$ ipython --no-banner

In [1]: import numpy as np

In [2]: np.set_printoptions(precision=3, suppress=True, linewidth=120, sign=" ")

In [3]: mat = np.load("block6.npy")

In [4]: mat
Out[4]: 
array([[ 0,  0,  0],
       [ 0,  0,  7],
       [ 5,  0,  0]])

In [5]: np.linalg.norm(mat, axis=0)
Out[5]: array([ 5.,  0.,  7.])

In [6]: mat[:, 1] @ mat[:, 2]
Out[6]: np.int64(0)

In [7]: np.linalg.pinv(mat)
Out[7]: 
array([[ 0.   ,  0.   ,  0.2  ],
       [ 0.   ,  0.   ,  0.   ],
       [ 0.   ,  0.143,  0.   ]])

In [8]: rk = np.linalg.matrix_rank(mat)

In [9]: rk
Out[9]: np.int64(2)

In [10]: N = np.linalg.svd(mat)[2][rk:].T

In [11]: np.linalg.matrix_rank(mat.T @ mat), np.linalg.matrix_rank(mat @ mat.T)
Out[11]: (np.int64(2), np.int64(2))

In [12]: [int(np.linalg.matrix_rank(mat[:, :j + 1])) for j in range(3)]
Out[12]: [1, 1, 2]

In [13]: [int(np.linalg.matrix_rank(np.delete(mat, i, axis=0))) for i in range(3)]
Out[13]: [2, 1, 1]

In [14]: N.shape
Out[14]: (3, 1)

In [15]: N @ N.T
Out[15]: 
array([[ 0.,  0.,  0.],
       [ 0.,  1.,  0.],
       [ 0.,  0.,  0.]])

In [16]: N[:, 0] / N[np.abs(N[:, 0]).round(6).argmax(), 0]
Out[16]: array([-0.,  1., -0.])

In [17]: left, sigma, VT = np.linalg.svd(mat)

In [18]: sigma
Out[18]: array([ 7.,  5.,  0.])

In [19]: other = left[:, :2] @ np.diag(sigma[:2]) @ VT[:2]

In [20]: other
Out[20]: 
array([[ 0.,  0.,  0.],
       [ 0.,  0.,  7.],
       [ 5.,  0.,  0.]])

In [21]: np.linalg.matrix_rank(mat, rtol=0.05)
Out[21]: np.int64(2)

In [22]: rk = np.linalg.matrix_rank(other)

In [23]: rk
Out[23]: np.int64(2)

In [24]: N = np.linalg.svd(other)[2][rk:].T

In [25]: [int(np.linalg.matrix_rank(other[:i])) for i in range(1, len(other) + 1)]
Out[25]: [0, 1, 2]

In [26]: [int(np.linalg.matrix_rank(np.delete(other, i, axis=0))) for i in range(3)]
Out[26]: [2, 1, 1]

In [27]: N @ N.T
Out[27]: 
array([[ 0.,  0.,  0.],
       [ 0.,  1.,  0.],
       [ 0.,  0.,  0.]])

In [28]: [round(float(x), 3) for x in np.linalg.svd(mat, compute_uv=False)[:3]]
Out[28]: [7.0, 5.0, 0.0]

In [29]: np.linalg.matrix_rank(mat, rtol=0.1)
Out[29]: np.int64(2)

In [30]: np.argsort(-np.linalg.norm(mat, axis=0).round(6), kind="stable")[:3]
Out[30]: array([ 2,  0,  1])

In [31]: rng = np.random.default_rng(98166)

In [32]: arr = np.eye(4, dtype=int)[rng.permutation(4)] * np.array([4, 6, 4, 5])

In [33]: arr
Out[33]: 
array([[ 0,  0,  4,  0],
       [ 0,  0,  0,  5],
       [ 4,  0,  0,  0],
       [ 0,  6,  0,  0]])

In [34]: arr.inv()
Traceback (most recent call last):
  Cell In[34], line 1
    arr.inv()
AttributeError: 'numpy.ndarray' object has no attribute 'inv'


In [35]: np.linalg.matrix_power(arr, 4)
Out[35]: 
array([[ 256,    0,    0,    0],
       [   0,  900,    0,    0],
       [   0,    0,  256,    0],
       [   0,    0,    0,  900]])

In [36]: np.linalg.determinant(arr)
Traceback (most recent call last):
  Cell In[36], line 1
    np.linalg.determinant(arr)
AttributeError: module 'numpy.linalg' has no attribute 'determinant'


In [37]: np.sort(np.abs(np.linalg.eigvals(arr)))
Out[37]: array([ 4.   ,  4.   ,  5.477,  5.477])

In [38]: np.trace(arr)
Out[38]: np.int64(0)

In [39]: np.allclose(arr, arr.T)
Out[39]: False

In [40]: round(float(np.abs(np.linalg.eigvals(arr)).max()), 3)
Out[40]: 5.477

In [41]: np.allclose(arr @ arr.T, arr.T @ arr)
Out[41]: False

In [42]: (arr - arr.T) / 2
Out[42]: 
array([[ 0. ,  0. ,  0. ,  0. ],
       [ 0. ,  0. ,  0. , -0.5],
       [ 0. ,  0. ,  0. ,  0. ],
       [ 0. ,  0.5,  0. ,  0. ]])

In [43]: (arr + arr.T) / 2
Out[43]: 
array([[ 0. ,  0. ,  4. ,  0. ],
       [ 0. ,  0. ,  0. ,  5.5],
       [ 4. ,  0. ,  0. ,  0. ],
       [ 0. ,  5.5,  0. ,  0. ]])

In [44]: def softmax(z):
    ...:     e = np.exp(z - z.max(axis=-1, keepdims=True))
    ...:     return e / e.sum(axis=-1, keepdims=True)
    ...: 

In [45]: np.round(softmax(10 * arr[0]), 3) + 0
Out[45]: array([ 0.,  0.,  1.,  0.])

In [46]: softmax(arr).sum(axis=1)
Out[46]: array([ 1.,  1.,  1.,  1.])

In [47]: S = arr @ arr.T / np.sqrt(4)

In [48]: softmax(S).round(6).argmax(axis=1)
Out[48]: array([ 0,  1,  2,  3])

In [49]: np.round(softmax(S), 3) + 0
Out[49]: 
array([[ 0.999,  0.   ,  0.   ,  0.   ],
       [ 0.   ,  1.   ,  0.   ,  0.   ],
       [ 0.   ,  0.   ,  0.999,  0.   ],
       [ 0.   ,  0.   ,  0.   ,  1.   ]])

In [50]: K = np.loadtxt("mat.csv", delimiter=",")

In [51]: K
Out[51]: 
array([[ 1.   ,  0.   ,  0.   ,  0.   ,  0.   ,  0.   ],
       [ 0.   ,  1.   ,  0.   ,  0.   ,  0.   ,  0.   ],
       [ 0.   ,  0.   ,  0.309,  0.   ,  0.   ,  0.951],
       [ 0.   ,  0.   ,  0.   ,  1.   ,  0.   ,  0.   ],
       [ 0.   ,  0.   ,  0.   ,  0.   ,  1.   ,  0.   ],
       [ 0.   ,  0.   , -0.951,  0.   ,  0.   ,  0.309]])

In [52]: # 5 groups of indices that never mix

In [53]: gram = K.T @ K

In [54]: gram.round(3) + 0
Out[54]: 
array([[ 1.,  0.,  0.,  0.,  0.,  0.],
       [ 0.,  1.,  0.,  0.,  0.,  0.],
       [ 0.,  0.,  1.,  0.,  0.,  0.],
       [ 0.,  0.,  0.,  1.,  0.,  0.],
       [ 0.,  0.,  0.,  0.,  1.,  0.],
       [ 0.,  0.,  0.,  0.,  0.,  1.]])

In [55]: np.linalg.matrix_rank(gram)
Out[55]: np.int64(6)

In [56]: np.diag(gram)
Out[56]: array([ 1.,  1.,  1.,  1.,  1.,  1.])

In [57]: np.linalg.eigvalsh(gram)[::-1]
Out[57]: array([ 1.,  1.,  1.,  1.,  1.,  1.])

In [58]: other = K + rng.integers(-2, 3, (6, 1)) @ rng.integers(-2, 3, (1, 6))

In [59]: other
Out[59]: 
array([[-1.   ,  2.   ,  0.   ,  0.   ,  0.   , -1.   ],
       [ 0.   ,  1.   ,  0.   ,  0.   ,  0.   ,  0.   ],
       [ 0.   ,  0.   ,  0.309,  0.   ,  0.   ,  0.951],
       [ 4.   , -4.   ,  0.   ,  1.   ,  0.   ,  2.   ],
       [-2.   ,  2.   ,  0.   ,  0.   ,  1.   , -1.   ],
       [-4.   ,  4.   , -0.951,  0.   ,  0.   , -1.691]])

In [60]: np.abs(other - K).sum(axis=1)
Out[60]: array([  5.,   0.,   0.,  10.,   5.,  10.])

In [61]: np.linalg.matrix_rank(other - K, tol=1e-8)
Out[61]: np.int64(1)

In [62]: other - K
Out[62]: 
array([[-2.,  2.,  0.,  0.,  0., -1.],
       [ 0.,  0.,  0.,  0.,  0.,  0.],
       [ 0.,  0.,  0.,  0.,  0.,  0.],
       [ 4., -4.,  0.,  0.,  0.,  2.],
       [-2.,  2.,  0.,  0.,  0., -1.],
       [-4.,  4.,  0.,  0.,  0., -2.]])

In [63]: np.round(np.linalg.svd(other - K, compute_uv=False), 3) + 0
Out[63]: array([ 9.487,  0.   ,  0.   ,  0.   ,  0.   ,  0.   ])

In [64]: vec = np.array([0, 0, 2, 2, 1, -2])

In [65]: y = K @ vec

In [66]: beta, lr = np.zeros(6), 1 / np.linalg.norm(K, 2) ** 2

In [67]: for i in range(30):
    ...:     beta -= lr * K.T @ (K @ beta - y)
    ...:     if i % 5 == 0: print(i, round(np.linalg.norm(K @ beta - y), 3))
    ...: 
0 0.0
5 0.0
10 0.0
15 0.0
20 0.0
25 0.0

In [68]: beta
Out[68]: array([ 0.,  0.,  2.,  2.,  1., -2.])

In [69]: other = K / np.sqrt((K ** 2).mean(axis=1, keepdims=True))

In [70]: other[2]
Out[70]: array([ 0.   ,  0.   ,  0.757,  0.   ,  0.   ,  2.33 ])

In [71]: np.linalg.norm(other, axis=1)
Out[71]: array([ 2.449,  2.449,  2.449,  2.449,  2.449,  2.449])

In [72]: np.count_nonzero(K)
Out[72]: np.int64(8)

In [73]: K - K[0]
Out[73]: 
array([[ 0.   ,  0.   ,  0.   ,  0.   ,  0.   ,  0.   ],
       [-1.   ,  1.   ,  0.   ,  0.   ,  0.   ,  0.   ],
       [-1.   ,  0.   ,  0.309,  0.   ,  0.   ,  0.951],
       [-1.   ,  0.   ,  0.   ,  1.   ,  0.   ,  0.   ],
       [-1.   ,  0.   ,  0.   ,  0.   ,  1.   ,  0.   ],
       [-1.   ,  0.   , -0.951,  0.   ,  0.   ,  0.309]])

In [74]: round(float(np.linalg.norm(K)), 3)
Out[74]: 2.449

In [75]: K.mean(axis=0)
Out[75]: array([ 0.167,  0.167, -0.107,  0.167,  0.167,  0.21 ])

In [76]: K.shape
Out[76]: (6, 6)
